$ python3 -q
>>> import numpy as np
>>> from numpy import linalg as LA
>>> np.set_printoptions(precision=2, suppress=True, linewidth=140)
>>> feats = np.array([[-2.36, 11.92, 0.02, -0.63],
...     [-4.75, -9.61, -0.5, 0.96],
...     [-1.82, -0.28, 0.82, -1.06],
...     [0.88, -11.99, 0.09, 0.31],
...     [-3.15, 0.67, 0.34, -0.6],
...     [-0.31, -2.92, 0.43, -1.54],
...     [0.84, -1.44, 0.64, -0.57],
...     [0.29, 3.18, -0.09, -0.17],
...     [-0.9, -7.48, 0.5, -0.01],
...     [0.08, 0.6, -0.69, 1.36],
...     [-4.21, 2.58, 0.85, 1.92],
...     [-1.31, -3.29, -0.92, -0.07],
...     [0.46, -11.54, 0.25, -1.53],
...     [-4.91, 2.65, -0.31, -1.41],
...     [-3.08, -5.36, 1.08, 1.06]])
>>> d = LA.norm(feats[:, None] - feats[None], axis=-1)
>>> LA.matrix_rank(d ** 2)
np.int64(6)
>>> d.mean(axis=1).argmax()
np.int64(0)
>>> d[:5, :5]
array([[ 0.  , 21.73, 12.25, 24.15, 11.28],
       [21.73,  0.  , 10.07,  6.18, 10.55],
       [12.25, 10.07,  0.  , 12.12,  1.76],
       [24.15,  6.18, 12.12,  0.  , 13.32],
       [11.28, 10.55,  1.76, 13.32,  0.  ]])
>>> Ac = (feats - feats.mean(axis=0)) / feats.std(axis=0)
>>> print(Ac.std(axis=0))
[1. 1. 1. 1.]
>>> np.argwhere(np.abs(Ac) > 2)
array([[0, 1]])
>>> c = LA.lstsq(np.delete(Ac, 1, axis=1), Ac[:, 1])[0]
>>> print(c)
[-0.29 -0.04 -0.13]
>>> round(float(1 - np.var(Ac[:, 1] - np.delete(Ac, 1, axis=1) @ c)), 2)
0.09
>>> P = feats @ LA.solve(feats.T @ feats, feats.T)
>>> print(np.trace(P))
4.0
>>> print(np.round(LA.eigvalsh(P), 2) + 0)
[0. 0. 0. 0. 0. 0. 0. 0. 0. 0. 0. 1. 1. 1. 1.]
>>> np.allclose(P @ P, P)
True
>>> x = np.array([0, 0, 0, 1])
>>> target = feats @ x
>>> np.round(LA.lstsq(feats, target)[0], 2) + 0
array([0., 0., 0., 1.])
>>> try:
...     LA.solve(feats, target)
... except LA.LinAlgError as e:
...     print(e)
... 
Last 2 dimensions of the array must be square
>>> rng = np.random.default_rng(18089)
>>> target = target + 0.3 * rng.normal(size=15)
>>> target
array([-0.81,  1.52, -0.67,  0.81, -0.51, -1.55, -0.53, -0.24, -0.43,  1.2 ,  2.19, -0.72, -1.54, -1.89,  1.23])
>>> c, *_ = LA.lstsq(feats, target)
>>> print(np.round(feats.T @ (target - feats @ c), 2) + 0)
[0. 0. 0. 0.]
>>> c.round()
array([ 0., -0.,  0.,  1.])
>>> round(LA.norm(target - feats @ c), 2)
np.float64(1.08)
>>> x = np.array([5, 2, 5, 9])
>>> a = np.maximum(feats @ x, 0)
>>> np.tanh(feats @ x)
array([ 1.  , -1.  , -1.  , -1.  , -1.  , -1.  , -0.54,  1.  , -1.  ,  1.  ,  1.  , -1.  , -1.  , -1.  , -1.  ])
>>> print(np.maximum(feats @ (3 * x), 0))
[19.41  0.    0.    0.    0.    0.    0.   17.49  0.   31.17 16.92  0.    0.    0.    0.  ]
>>> feats * (a > 1e-9)[:, None]
array([[-2.36, 11.92,  0.02, -0.63],
       [-0.  , -0.  , -0.  ,  0.  ],
       [-0.  , -0.  ,  0.  , -0.  ],
       [ 0.  , -0.  ,  0.  ,  0.  ],
       [-0.  ,  0.  ,  0.  , -0.  ],
       [-0.  , -0.  ,  0.  , -0.  ],
       [ 0.  , -0.  ,  0.  , -0.  ],
       [ 0.29,  3.18, -0.09, -0.17],
       [-0.  , -0.  ,  0.  , -0.  ],
       [ 0.08,  0.6 , -0.69,  1.36],
       [-4.21,  2.58,  0.85,  1.92],
       [-0.  , -0.  , -0.  , -0.  ],
       [ 0.  , -0.  ,  0.  , -0.  ],
       [-0.  ,  0.  , -0.  , -0.  ],
       [-0.  , -0.  ,  0.  ,  0.  ]])
>>> E = np.loadtxt("layer1.csv", delimiter=",")
>>> E
array([[ 1.82,  2.23, -0.14,  0.54,  2.8 ,  2.96,  0.21],
       [ 2.11,  2.27,  0.07,  1.48,  2.66,  2.93,  0.44],
       [ 1.62,  1.16,  0.07,  1.03,  2.84,  2.99, -0.35],
       [ 2.5 ,  1.96, -0.55,  1.17,  2.61,  2.59, -0.02],
       [ 1.54,  2.24, -0.07,  0.67,  3.06,  2.95,  0.66],
       [ 2.04,  1.92,  0.35,  0.71,  2.84,  2.7 , -0.22],
       [ 2.01,  2.28, -0.07,  1.05,  3.02,  2.48, -0.24],
       [ 1.48,  1.78, -0.1 ,  1.26,  2.56,  3.53,  0.29],
       [ 2.02,  1.94, -0.53,  0.75,  2.8 ,  3.06,  0.18],
       [ 1.99,  1.54,  0.07,  0.87,  3.09,  2.76, -0.12],
       [ 1.92,  2.08, -0.1 ,  1.18,  3.64,  3.01,  0.14],
       [ 2.88,  2.17,  1.61,  0.66,  1.9 ,  2.57,  2.58],
       [ 3.31,  1.56,  1.54,  0.74,  2.07,  3.27,  2.03],
       [ 2.96,  2.09,  1.99,  1.46,  2.51,  3.57,  1.91],
       [ 3.08,  2.08,  1.92,  1.11,  1.77,  2.85,  2.  ],
       [ 3.41,  1.57,  1.99,  0.97,  2.02,  3.28,  2.09],
       [ 3.16,  2.2 ,  2.21,  1.51,  1.84,  2.57,  1.84],
       [ 2.36,  1.64,  1.96,  0.9 ,  1.69,  2.75,  1.95],
       [ 3.14,  2.4 ,  2.02,  0.48,  2.27,  3.28,  1.8 ],
       [ 3.12,  1.79,  1.8 ,  1.03,  1.95,  3.38,  2.26],
       [ 3.21,  1.56,  1.6 ,  0.83,  1.86,  2.77,  1.86],
       [ 2.65,  1.77,  1.73,  1.26,  1.71,  2.73,  2.32],
       [-0.11,  2.15, -0.07,  2.45,  1.08,  0.98,  2.02],
       [-0.63,  1.8 ,  0.19,  2.24,  1.5 ,  0.54,  1.94],
       [ 0.41,  2.14,  0.25,  2.64,  0.4 ,  0.9 ,  1.82],
       [-0.26,  1.58,  0.09,  1.84,  0.9 ,  1.37,  2.01],
       [ 0.06,  2.07, -0.29,  2.21,  1.16,  1.23,  1.95],
       [ 0.15,  1.93, -0.45,  1.5 ,  0.9 ,  1.  ,  1.73],
       [-0.32,  1.92,  0.43,  1.91,  0.5 ,  1.46,  1.81],
       [-0.2 ,  2.83, -0.5 ,  2.15,  1.02,  0.88,  1.98],
       [ 0.28,  2.15,  0.42,  2.18,  1.37,  1.38,  1.76],
       [ 0.39,  1.42, -0.4 ,  1.59,  1.09,  0.86,  2.55],
       [ 0.49,  2.02, -0.03,  1.78,  0.99,  0.85,  2.28]])
>>> C = feats[[3, 11]].astype(float)
>>> for _ in range(6):
...     idx = LA.norm(feats[:, None] - C, axis=-1).argmin(axis=1)
...     C = np.array([feats[idx == j].mean(axis=0) for j in range(2)])
... 
>>> idx
array([1, 0, 1, 0, 1, 1, 1, 1, 0, 1, 1, 1, 0, 1, 0])
>>> C
array([[-1.48, -9.2 ,  0.28,  0.16],
       [-1.69,  1.37,  0.11, -0.28]])
>>> out = C / LA.norm(C, axis=1, keepdims=True)
>>> C2 = out @ out.T
>>> (C2 - 2 * np.eye(2)).round(6).argmax(axis=1)
array([1, 0])
>>> print(round(np.degrees(np.arccos(np.clip(C2[0, 1], -1, 1))), 2))
119.62
>>> print((np.abs(C2) > 0.9).astype(int))
[[1 0]
 [0 1]]
>>> LA.norm(out, axis=1)
array([1., 1.])
>>> np.argwhere(np.triu(np.abs(C2) > 0.95, 1))
array([], shape=(0, 2), dtype=int64)
